% ipython --no-banner

In [1]: import numpy as np

In [2]: import numpy.linalg as la

In [3]: np.set_printoptions(suppress=True, linewidth=200)

In [4]: arr = np.loadtxt("m.csv", delimiter=",")

In [5]: arr
Out[5]: 
array([[  9.,   9.,  15.,   3.,   3.,   5.],
       [ 15.,   9.,  12.,   5.,   3.,   4.],
       [ 15.,  15.,  12.,   5.,   5.,   4.],
       [ -6.,  -6., -10.,   6.,   6.,  10.],
       [-10.,  -6.,  -8.,  10.,   6.,   8.],
       [-10., -10.,  -8.,  10.,  10.,   8.]])

In [6]: out = arr / la.norm(arr, axis=1, keepdims=True)

In [7]: cov = out @ out.T

In [8]: cov[0].round(1)
Out[8]: array([ 1. ,  0.9,  0.9, -0.4, -0.4, -0.4])

In [9]: print((cov - 2 * np.eye(6)).round(6).argmax(axis=1))
[1 2 1 4 5 4]

In [10]: (np.abs(cov) > 0.9).astype(int)
Out[10]: 
array([[1, 1, 1, 0, 0, 0],
       [1, 1, 1, 0, 0, 0],
       [1, 1, 1, 0, 0, 0],
       [0, 0, 0, 1, 1, 1],
       [0, 0, 0, 1, 1, 1],
       [0, 0, 0, 1, 1, 1]])

In [11]: print(np.argwhere(np.triu(np.abs(cov) > 0.95, 1)))
[[1 2]
 [4 5]]

In [12]: rng = np.random.default_rng(71780)

In [13]: labels = rng.permutation(6)

In [14]: labels
Out[14]: array([4, 5, 1, 3, 0, 2])

In [15]: out = arr[labels][:, labels]

In [16]: np.diag(out)
Out[16]: array([ 6.,  8.,  9.,  6.,  9., 12.])

In [17]: np.round(np.sort(np.abs(la.eigvals(out))), 1)
Out[17]: array([ 4.1,  4.1,  4.1,  4.1, 34.9, 34.9])

In [18]: round(float(la.det(out)), 1), np.round(la.det(arr[labels]), 1)
Out[18]: (346112.0, np.float64(-346112.0))

In [19]: r0 = np.array([1, 1])

In [20]: np.correlate(arr[0], arr[2], "full")
Out[20]: array([ 36.,  81., 150., 240., 345., 500., 436., 331., 150., 120.,  75.])

In [21]: np.cross(arr[0, :3], arr[2, :3])
Out[21]: array([-117.,  117.,    0.])

In [22]: np.polyval(r0, arr[0])
Out[22]: array([10., 10., 16.,  4.,  4.,  6.])

In [23]: np.array([np.convolve(row, r0, "same") for row in arr])
Out[23]: 
array([[  9.,  18.,  24.,  18.,   6.,   8.],
       [ 15.,  24.,  21.,  17.,   8.,   7.],
       [ 15.,  30.,  27.,  17.,  10.,   9.],
       [ -6., -12., -16.,  -4.,  12.,  16.],
       [-10., -16., -14.,   2.,  16.,  14.],
       [-10., -20., -18.,   2.,  20.,  18.]])

In [24]: cov = arr.T @ arr

In [25]: cov
Out[25]: 
array([[767., 637., 715., -59., -49., -55.],
       [637., 559., 611., -49., -43., -47.],
       [715., 611., 741., -55., -47., -57.],
       [-59., -49., -55., 295., 245., 275.],
       [-49., -43., -47., 245., 215., 235.],
       [-55., -47., -57., 275., 235., 285.]])

In [26]: (arr @ arr.T).shape
Out[26]: (6, 6)

In [27]: x0 = np.array([2, -1, 3, 1, 1, 3])

In [28]: a = np.maximum(arr @ x0, 0)

In [29]: print(a)
[75. 77. 73.  6.  2. 10.]

In [30]: print(np.maximum(arr @ (3 * x0), 0))
[225. 231. 219.  18.   6.  30.]

In [31]: arr * (a > 1e-9)[:, None]
Out[31]: 
array([[  9.,   9.,  15.,   3.,   3.,   5.],
       [ 15.,   9.,  12.,   5.,   3.,   4.],
       [ 15.,  15.,  12.,   5.,   5.,   4.],
       [ -6.,  -6., -10.,   6.,   6.,  10.],
       [-10.,  -6.,  -8.,  10.,   6.,   8.],
       [-10., -10.,  -8.,  10.,  10.,   8.]])

In [32]: np.flatnonzero(a > 1e-9)
Out[32]: array([0, 1, 2, 3, 4, 5])

In [33]: out = np.array([[0]])

In [34]: Z = np.array([[-2, 3], [-2, 2]])

In [35]: E = np.block([[out, np.zeros((1, 2))], [np.zeros((2, 1)), Z]])

In [36]: print(E)
[[ 0.  0.  0.]
 [ 0. -2.  3.]
 [ 0. -2.  2.]]

In [37]: r = la.matrix_rank(E)

In [38]: r
Out[38]: np.int64(2)

In [39]: N = la.svd(E)[2][r:].T

In [40]: la.matrix_rank(E.T @ E), la.matrix_rank(E @ E.T)
Out[40]: (np.int64(2), np.int64(2))

In [41]: N[:, 0] / N[np.abs(N[:, 0]).round(6).argmax(), 0]
Out[41]: array([1., 0., 0.])

In [42]: print(np.allclose(E @ N, 0))
True

In [43]: [int(la.matrix_rank(E[:i])) for i in range(1, len(E) + 1)]
Out[43]: [0, 1, 2]

In [44]: np.flatnonzero(la.matrix_power((E != 0) + (E.T != 0) + np.eye(3), 3)[1])
Out[44]: array([1, 2])

In [45]: (E != 0).astype(int)
Out[45]: 
array([[0, 0, 0],
       [0, 1, 1],
       [0, 1, 1]])

In [46]: np.round(la.det(E), 1)
Out[46]: np.float64(0.0)

In [47]: r0 = np.array([0, 3])

In [48]: np.array([np.convolve(row, r0, "same") for row in E])
Out[48]: 
array([[ 0.,  0.,  0.],
       [ 0.,  0., -6.],
       [ 0.,  0., -6.]])

In [49]: print(np.correlate(E[1], E[2], "full"))
[ 0. -4. 10. -6.  0.]

In [50]: print(np.convolve(E[1], r0))
[ 0.  0. -6.  9.]

In [51]: x0 = np.array([0, 2, 1, 3, 1, 1])

In [52]: y = arr @ x0

In [53]: beta, lr = np.zeros(6), 1 / la.norm(arr, 2) ** 2

In [54]: for i in range(3):
    ...:     beta -= lr * arr.T @ (arr @ beta - y)
    ...:     if i % 1 == 0: print(i, round(la.norm(arr @ beta - y), 1))
    ...: 
0 54.6
1 34.9
2 22.9

In [55]: round(la.cond(arr), 1)
Out[55]: np.float64(17.6)

In [56]: beta.round(1)
Out[56]: array([0.9, 0.8, 0.9, 1.4, 1.1, 1.3])

In [57]: np.round(la.eigvals(E), 1)
Out[57]: array([-0.+1.4j, -0.-1.4j,  0.+0.j ])

In [58]: np.round(np.poly(E), 1) + 0
Out[58]: array([1., 0., 2., 0.])

In [59]: np.round(la.det(E.T), 1)
Out[59]: np.float64(0.0)

In [60]: np.round(la.det(E[::-1]), 1)
Out[60]: np.float64(0.0)

In [61]: K = np.loadtxt("run12.csv", delimiter=",")

In [62]: K.round(1)
Out[62]: 
array([[ 0.3,  0. ,  1. ,  0. ,  0. ,  0. ],
       [ 0. ,  1. ,  0. ,  0. ,  0. ,  0. ],
       [-1. ,  0. ,  0.3,  0. ,  0. ,  0. ],
       [ 0. ,  0. ,  0. ,  1. ,  0. ,  0. ],
       [ 0. ,  0. ,  0. ,  0. ,  1. ,  0. ],
       [ 0. ,  0. ,  0. ,  0. ,  0. ,  1. ]])

In [63]: np.round(np.sort(la.eigvals(K).real), 1)
Out[63]: array([0.3, 0.3, 1. , 1. , 1. , 1. ])

In [64]: print(np.flatnonzero(la.matrix_power((K != 0) + (K.T != 0) + np.eye(6), 6)[1]))
[1]

In [65]: (K != 0).astype(int)
Out[65]: 
array([[1, 0, 1, 0, 0, 0],
       [0, 1, 0, 0, 0, 0],
       [1, 0, 1, 0, 0, 0],
       [0, 0, 0, 1, 0, 0],
       [0, 0, 0, 0, 1, 0],
       [0, 0, 0, 0, 0, 1]])

In [66]: print(round(float(la.det(K)), 1))
1.0

In [67]: np.round(K @ K, 1)
Out[67]: 
array([[-0.8,  0. ,  0.6,  0. ,  0. ,  0. ],
       [ 0. ,  1. ,  0. ,  0. ,  0. ,  0. ],
       [-0.6,  0. , -0.8,  0. ,  0. ,  0. ],
       [ 0. ,  0. ,  0. ,  1. ,  0. ,  0. ],
       [ 0. ,  0. ,  0. ,  0. ,  1. ,  0. ],
       [ 0. ,  0. ,  0. ,  0. ,  0. ,  1. ]])

In [68]: Uu, sv, Vt = la.svd(arr, full_matrices=False)

In [69]: print(np.round(np.cumsum(sv ** 2) / np.sum(sv ** 2), 1))
[0.7 1.  1.  1.  1.  1. ]

In [70]: Uu.shape, sv.shape, Vt.shape
Out[70]: ((6, 6), (6,), (6, 6))

In [71]: np.round(Uu.T @ arr @ Vt.T, 1) + 0
Out[71]: 
array([[45. ,  0. ,  0. ,  0. ,  0. ,  0. ],
       [ 0. , 27.4,  0. ,  0. ,  0. ,  0. ],
       [ 0. ,  0. ,  6.6,  0. ,  0. ,  0. ],
       [ 0. ,  0. ,  0. ,  4.2,  0. ,  0. ],
       [ 0. ,  0. ,  0. ,  0. ,  4. ,  0. ],
       [ 0. ,  0. ,  0. ,  0. ,  0. ,  2.6]])

In [72]: sv.round(1)
Out[72]: array([45. , 27.4,  6.6,  4.2,  4. ,  2.6])

In [73]: print(np.round(Vt @ Vt.T, 1) + 0)
[[1. 0. 0. 0. 0. 0.]
 [0. 1. 0. 0. 0. 0.]
 [0. 0. 1. 0. 0. 0.]
 [0. 0. 0. 1. 0. 0.]
 [0. 0. 0. 0. 1. 0.]
 [0. 0. 0. 0. 0. 1.]]

In [74]: np.round(Uu.T @ Uu, 1) + 0
Out[74]: 
array([[1., 0., 0., 0., 0., 0.],
       [0., 1., 0., 0., 0., 0.],
       [0., 0., 1., 0., 0., 0.],
       [0., 0., 0., 1., 0., 0.],
       [0., 0., 0., 0., 1., 0.],
       [0., 0., 0., 0., 0., 1.]])

In [75]: cov = K.T @ K

In [76]: np.allclose(cov, cov.T)
Out[76]: True

In [77]: np.trace(cov), (K ** 2).sum()
Out[77]: (np.float64(6.0), np.float64(6.0))

In [78]: print(la.matrix_rank(cov))
6

In [79]: print(np.round(np.diag(cov), 1))
[1. 1. 1. 1. 1. 1.]

In [80]: (K @ K.T).shape
Out[80]: (6, 6)

In [81]: O, _ = la.qr(np.array([[-2.5, 0.7, -0.7, 1.4],
    ...:     [0.2, 0.1, 0.0, 1.4],
    ...:     [-1.6, 0.6, 0.4, 1.8],
    ...:     [1.0, -0.9, -0.6, 0.1]]))

In [82]: evals = np.array([1, -2, 0, -1])

In [83]: data = O @ np.diag(evals) @ O.T

In [84]: data.round(1)
Out[84]: 
array([[ 0.4,  0.2,  0.4, -0.9],
       [ 0.2, -0.9, -0.4,  0.3],
       [ 0.4, -0.4,  0.1, -0.2],
       [-0.9,  0.3, -0.2, -1.6]])

In [85]: la.lstsq(data[:-1].T, data[-1])[2]
Out[85]: np.int32(3)

In [86]: np.abs(np.diag(la.qr(data)[1])) > 1e-9
Out[86]: array([ True,  True,  True, False])

In [87]: np.unique(data.round(6), axis=0).shape
Out[87]: (4, 4)

In [88]: J = np.load("w.npy")

In [89]: J
Out[89]: 
array([[ 1.,  1.,  0.,  2.,  1.],
       [ 0., -5.,  0.,  1.,  2.],
       [ 0.,  0., -5.,  3.,  1.],
       [ 0., -4.,  0.,  5.,  4.],
       [ 0.,  5., -5.,  3.,  2.]])

In [90]: proj = np.triu(np.array([[1, 2, 2, -1, -1],
    ...:     [2, -4, 3, -2, 3],
    ...:     [4, 5, -2, 4, -1],
    ...:     [-5, -3, -4, -4, 3],
    ...:     [3, 5, -4, -4, 2]]), 1) + np.eye(5)

In [91]: out = proj @ J @ la.inv(proj)

In [92]: proj @ J - J @ proj
Out[92]: 
array([[  0., -13., -10.,   3.,  -8.],
       [  0.,  23., -15.,  -2.,  13.],
       [  0., -21.,   5.,  37.,   0.],
       [  0.,  15.,  -3.,   1.,   3.],
       [  0.,   0., -15.,  30., -29.]])

In [93]: print(la.matrix_rank(out))
5
